In [1]: import numpy as np

In [2]: np.set_printoptions(suppress=True, linewidth=120)

In [3]: def rnd(a):
   ...:     return np.round(a, 3) + 0
   ...: 

In [4]: A = np.array([[0.8, 1.7, 1.8, -1.3, 0.3, 1.8, -1.2, -0.1],
   ...:     [0.6, 0.0, 1.6, 1.3, -0.9, -0.1, -0.2, 0.1],
   ...:     [-0.8, 1.3, 0.3, 0.3, 0.3, 0.9, -0.3, 0.3],
   ...:     [2.3, 0.6, -0.6, 1.8, 0.2, -0.4, -0.4, -0.6],
   ...:     [0.2, -0.6, -0.4, -1.1, -0.7, -0.4, 0.2, 1.6]])

In [5]: A
Out[5]: 
array([[ 0.8,  1.7,  1.8, -1.3,  0.3,  1.8, -1.2, -0.1],
       [ 0.6,  0. ,  1.6,  1.3, -0.9, -0.1, -0.2,  0.1],
       [-0.8,  1.3,  0.3,  0.3,  0.3,  0.9, -0.3,  0.3],
       [ 2.3,  0.6, -0.6,  1.8,  0.2, -0.4, -0.4, -0.6],
       [ 0.2, -0.6, -0.4, -1.1, -0.7, -0.4,  0.2,  1.6]])

In [6]: M2 = np.array([[-8, -8, 9],
   ...:     [5, -9, 4],
   ...:     [-4, -7, -6],
   ...:     [4, 7, -7],
   ...:     [9, -2, 5],
   ...:     [2, -6, 3],
   ...:     [-7, 6, -7],
   ...:     [-8, -1, 5]])

In [7]: np.linalg.matrix_rank(A @ M2)
Out[7]: np.int64(3)

In [8]: np.vstack([A, M2.T]).shape
Out[8]: (8, 8)

In [9]: A.ravel(order="F")
Out[9]: 
array([ 0.8,  0.6, -0.8,  2.3,  0.2,  1.7,  0. ,  1.3,  0.6, -0.6,  1.8,  1.6,  0.3, -0.6, -0.4, -1.3,  1.3,  0.3,
        1.8, -1.1,  0.3, -0.9,  0.3,  0.2, -0.7,  1.8, -0.1,  0.9, -0.4, -0.4, -1.2, -0.2, -0.3, -0.4,  0.2, -0.1,
        0.1,  0.3, -0.6,  1.6])

In [10]: A.reshape(-1, 2)
Out[10]: 
array([[ 0.8,  1.7],
       [ 1.8, -1.3],
       [ 0.3,  1.8],
       [-1.2, -0.1],
       [ 0.6,  0. ],
       [ 1.6,  1.3],
       [-0.9, -0.1],
       [-0.2,  0.1],
       [-0.8,  1.3],
       [ 0.3,  0.3],
       [ 0.3,  0.9],
       [-0.3,  0.3],
       [ 2.3,  0.6],
       [-0.6,  1.8],
       [ 0.2, -0.4],
       [-0.4, -0.6],
       [ 0.2, -0.6],
       [-0.4, -1.1],
       [-0.7, -0.4],
       [ 0.2,  1.6]])

In [11]: blk = A.reshape(5, 2, -1)

In [12]: np.einsum("ihd,jhd->hij", blk, blk).shape
Out[12]: (2, 5, 5)

In [13]: blk.transpose(1, 0, 2)
Out[13]: 
array([[[ 0.8,  1.7,  1.8, -1.3],
        [ 0.6,  0. ,  1.6,  1.3],
        [-0.8,  1.3,  0.3,  0.3],
        [ 2.3,  0.6, -0.6,  1.8],
        [ 0.2, -0.6, -0.4, -1.1]],

       [[ 0.3,  1.8, -1.2, -0.1],
        [-0.9, -0.1, -0.2,  0.1],
        [ 0.3,  0.9, -0.3,  0.3],
        [ 0.2, -0.4, -0.4, -0.6],
        [-0.7, -0.4,  0.2,  1.6]]])

In [14]: x = np.array([5, 1, 8, 5, 2, 6, 2, 9])

In [15]: rnd((A * x).sum(axis=1))
Out[15]: array([21.7, 20.4,  9.3,  8.1,  2.7])

In [16]: rnd(A @ (2 * x))
Out[16]: array([43.4, 40.8, 18.6, 16.2,  5.4])

In [17]: rnd(np.linalg.svd(A, compute_uv=False))
Out[17]: array([3.894, 3.508, 2.116, 1.952, 1.242])

In [18]: np.linalg.matrix_rank(A)
Out[18]: np.int64(5)

In [19]: rnd(A.mean(axis=0))
Out[19]: array([ 0.62,  0.6 ,  0.54,  0.2 , -0.16,  0.36, -0.38,  0.26])

In [20]: rnd(np.diff(A, axis=0))
Out[20]: 
array([[-0.2, -1.7, -0.2,  2.6, -1.2, -1.9,  1. ,  0.2],
       [-1.4,  1.3, -1.3, -1. ,  1.2,  1. , -0.1,  0.2],
       [ 3.1, -0.7, -0.9,  1.5, -0.1, -1.3, -0.1, -0.9],
       [-2.1, -1.2,  0.2, -2.9, -0.9,  0. ,  0.6,  2.2]])

In [21]: np.count_nonzero(A)
Out[21]: np.int64(39)

In [22]: np.abs(A).max()
Out[22]: np.float64(2.3)

In [23]: rnd(np.linalg.norm(A))
Out[23]: np.float64(6.107)

In [24]: mat = np.load("layer15.npy")

In [25]: mat
Out[25]: 
array([[ 3,  1,  3,  3,  1,  2,  3],
       [ 1,  1,  0,  2,  1,  3,  0],
       [ 2,  0,  2,  3,  3,  0,  0],
       [ 3,  0,  0,  2,  3,  0,  3],
       [ 4,  2,  3,  5,  2,  5,  3],
       [ 8,  5,  8,  8,  8,  3,  5],
       [ 3,  1,  0,  5,  3,  0,  4],
       [11,  3,  8,  6,  8,  3,  5],
       [ 3,  2,  2,  8,  4,  3,  1],
       [ 5,  3,  5,  4,  4,  1,  0],
       [ 0,  2,  3,  2,  1,  2,  2],
       [ 6,  0,  3,  2,  4,  2,  5],
       [ 7,  4,  6,  3,  3,  6,  2],
       [ 0,  0,  0,  0,  0,  0,  0],
       [ 4,  1,  3,  2,  2,  5,  2],
       [ 0,  0,  0,  0,  0,  0,  0],
       [ 0,  0,  0,  0,  0,  0,  0],
       [ 7,  4,  6,  9,  6,  7,  8],
       [ 0,  0,  0,  0,  0,  0,  0],
       [ 2,  2,  5,  5,  4,  2,  2],
       [ 6,  5,  9,  3,  3,  5,  4],
       [ 1,  4,  3,  7,  2,  5,  3]])

In [26]: proj = mat @ np.linalg.solve(mat.T @ mat, mat.T)

In [27]: np.linalg.matrix_rank(np.eye(22) - proj)
Out[27]: np.int64(15)

In [28]: rnd(proj @ mat[:, 4])
Out[28]: array([1., 1., 3., 3., 2., 8., 3., 8., 4., 4., 1., 4., 3., 0., 2., 0., 0., 6., 0., 4., 3., 2.])

In [29]: rnd(np.linalg.eigvalsh(proj))
Out[29]: array([0., 0., 0., 0., 0., 0., 0., 0., 0., 0., 0., 0., 0., 0., 0., 1., 1., 1., 1., 1., 1., 1.])

In [30]: np.allclose(proj @ proj, proj)
Out[30]: True

In [31]: x = np.array([2, 4, 2, 1, -4, 1, -4])

In [32]: y = mat @ x

In [33]: rnd(np.linalg.solve(mat.T @ mat, mat.T @ y))
Out[33]: array([ 2.,  4.,  2.,  1., -4.,  1., -4.])

In [34]: y
Out[34]: array([  5,   7,  -1, -16,  12,  11, -13,   7,   9,  21,   6, -14,  31,   0,   9,   0,   0,   2,   0,   5,  30,  16])

In [35]: try:
    ...:     np.linalg.solve(mat, y)
    ...: except np.linalg.LinAlgError as e:
    ...:     print(e)
    ...: 
Last 2 dimensions of the array must be square

In [36]: rng = np.random.default_rng(822123)

In [37]: y = y + 0.05 * rng.normal(size=22)

In [38]: rnd(y)
Out[38]: 
array([  5.026,   6.997,  -1.019, -15.992,  11.967,  10.983, -12.949,   6.946,   8.957,  20.995,   6.023, -14.026,
        31.033,  -0.035,   8.987,  -0.022,   0.036,   2.12 ,   0.059,   5.035,  30.033,  16.035])

In [39]: c, *_ = np.linalg.lstsq(mat, y)

In [40]: rnd(np.linalg.norm(y - mat @ c))
Out[40]: np.float64(0.141)

In [41]: d = np.linalg.norm(mat[:, None] - mat[None], axis=-1)

In [42]: (d + 1e9 * np.eye(22)).round(6).argmin(axis=1)
Out[42]: array([10, 10,  3,  6, 14,  7,  3,  5, 19, 19,  0,  0, 20, 15,  4, 13, 13,  5, 13,  9, 12,  4])

In [43]: d[1].round(6).argsort(kind="stable")[:4]
Out[43]: array([ 1, 10, 13, 15])

In [44]: np.linalg.matrix_rank(d ** 2)
Out[44]: np.int64(9)

In [45]: d.mean(axis=1).argmax()
Out[45]: np.int64(7)

In [46]: np.flatnonzero(d[1] < d.mean() / 2)
Out[46]: array([ 1, 10, 13, 15, 16, 18])

In [47]: cen = mat - mat.mean(axis=0)

In [48]: vecs = np.linalg.svd(cen)[2][:1]

In [49]: M2 = cen - cen @ vecs.T @ vecs

In [50]: np.linalg.norm(M2, axis=1).round(6).argmax()
Out[50]: np.int64(21)

In [51]: rnd(np.diag(vecs.T @ vecs))
Out[51]: array([0.246, 0.067, 0.218, 0.153, 0.138, 0.079, 0.097])

In [52]: rnd(np.linalg.norm(M2) / np.linalg.norm(cen))
Out[52]: np.float64(0.534)

In [53]: rnd((cen @ vecs.T).std(axis=0))
Out[53]: array([5.445])

In [54]: E = np.load("dump.npy")

In [55]: E
Out[55]: 
array([[ 0.1,  0.2, -1.4,  0.8, -0.7,  0.8,  1.3],
       [-0.1,  0.8, -1.5, -0.9, -1.1,  0.9, -0.1],
       [-0.4,  1.6,  0.1,  0.2, -0.4, -1.1,  0.2],
       [ 0.6,  1. ,  0.7,  0.5,  1.1, -0.7, -1.6]])

In [56]: r0 = np.array([-9, 9, 4])

In [57]: rnd(np.convolve(E[2], r0))
Out[57]: array([  3.6, -18. ,  11.9,   5.5,   5.8,   7.1, -13.3,  -2.6,   0.8])

In [58]: rnd(np.cross(E[2, :3], E[0, :3]))
Out[58]: array([-2.26, -0.55, -0.24])

In [59]: rnd(np.correlate(E[2], E[0], "full"))
Out[59]: array([-0.52,  1.76,  1.69, -1.1 ,  1.41, -4.13, -0.04,  0.51, -0.41,  1.64, -0.54, -0.07,  0.02])

In [60]: M2 = np.array([[0, 1, 3],
    ...:     [1, 3, 0],
    ...:     [0, 1, 1],
    ...:     [0, 3, 2],
    ...:     [3, 2, 0],
    ...:     [3, 1, 1],
    ...:     [3, 1, 1]])

In [61]: rnd(M2.T @ E.T)
Out[61]: 
array([[ 4.4, -0.1, -2.3, -2.6],
       [ 2.4, -3.3,  3.4,  5.7],
       [ 2.6, -2.8, -1.6,  1.2]])

In [62]: rnd(np.einsum("ik,kj->ji", E, M2))
Out[62]: 
array([[ 4.4, -0.1, -2.3, -2.6],
       [ 2.4, -3.3,  3.4,  5.7],
       [ 2.6, -2.8, -1.6,  1.2]])

In [63]: rnd(np.einsum("ij,ij->i", E, E))
Out[63]: array([5.47, 5.74, 4.18, 6.36])

In [64]: np.vstack([E, M2.T]).shape
Out[64]: (7, 7)

In [65]: np.linalg.matrix_rank(np.vstack([E, M2.T]))
Out[65]: np.int64(7)

In [66]: rnd(np.einsum("ij->j", E))
Out[66]: array([ 0.2,  3.6, -2.1,  0.6, -1.1, -0.1, -0.2])

In [67]: np.linalg.matrix_rank(E @ M2)
Out[67]: np.int64(3)

In [68]: M2 @ E
---------------------------------------------------------------------------
ValueError                                Traceback (most recent call last)
Cell In[68], line 1
----> 1 M2 @ E

ValueError: matmul: Input operand 1 has a mismatch in its core dimension 0, with gufunc signature (n?,k),(k,m?)->(n?,m?) (size 4 is different from 3)

In [69]: rnd(np.linalg.svd(E, compute_uv=False))
Out[69]: array([3.467, 2.28 , 1.678, 1.311])

In [70]: rnd(np.diff(E, axis=0))
Out[70]: 
array([[-0.2,  0.6, -0.1, -1.7, -0.4,  0.1, -1.4],
       [-0.3,  0.8,  1.6,  1.1,  0.7, -2. ,  0.3],
       [ 1. , -0.6,  0.6,  0.3,  1.5,  0.4, -1.8]])

In [71]: np.abs(E).max()
Out[71]: np.float64(1.6)

In [72]: E[4]
---------------------------------------------------------------------------
IndexError                                Traceback (most recent call last)
Cell In[72], line 1
----> 1 E[4]

IndexError: index 4 is out of bounds for axis 0 with size 4

In [73]: np.linalg.matrix_rank(E)
Out[73]: np.int64(4)

In [74]: rnd(np.linalg.norm(E))
Out[74]: np.float64(4.664)

In [75]: M2 = E + rng.integers(-2, 3, (4, 1)) @ rng.integers(-2, 3, (1, 7))

In [76]: rnd(M2)
Out[76]: 
array([[ 2.1, -3.8, -5.4,  2.8,  1.3,  4.8,  5.3],
       [-0.1,  0.8, -1.5, -0.9, -1.1,  0.9, -0.1],
       [-0.4,  1.6,  0.1,  0.2, -0.4, -1.1,  0.2],
       [ 1.6, -1. , -1.3,  1.5,  2.1,  1.3,  0.4]])

In [77]: rnd(np.linalg.svd(M2 - E, compute_uv=False))
Out[77]: array([9.747, 0.   , 0.   , 0.   ])

In [78]: rnd(M2 - E)
Out[78]: 
array([[ 2., -4., -4.,  2.,  2.,  4.,  4.],
       [ 0.,  0.,  0.,  0.,  0.,  0.,  0.],
       [ 0.,  0.,  0.,  0.,  0.,  0.,  0.],
       [ 1., -2., -2.,  1.,  1.,  2.,  2.]])
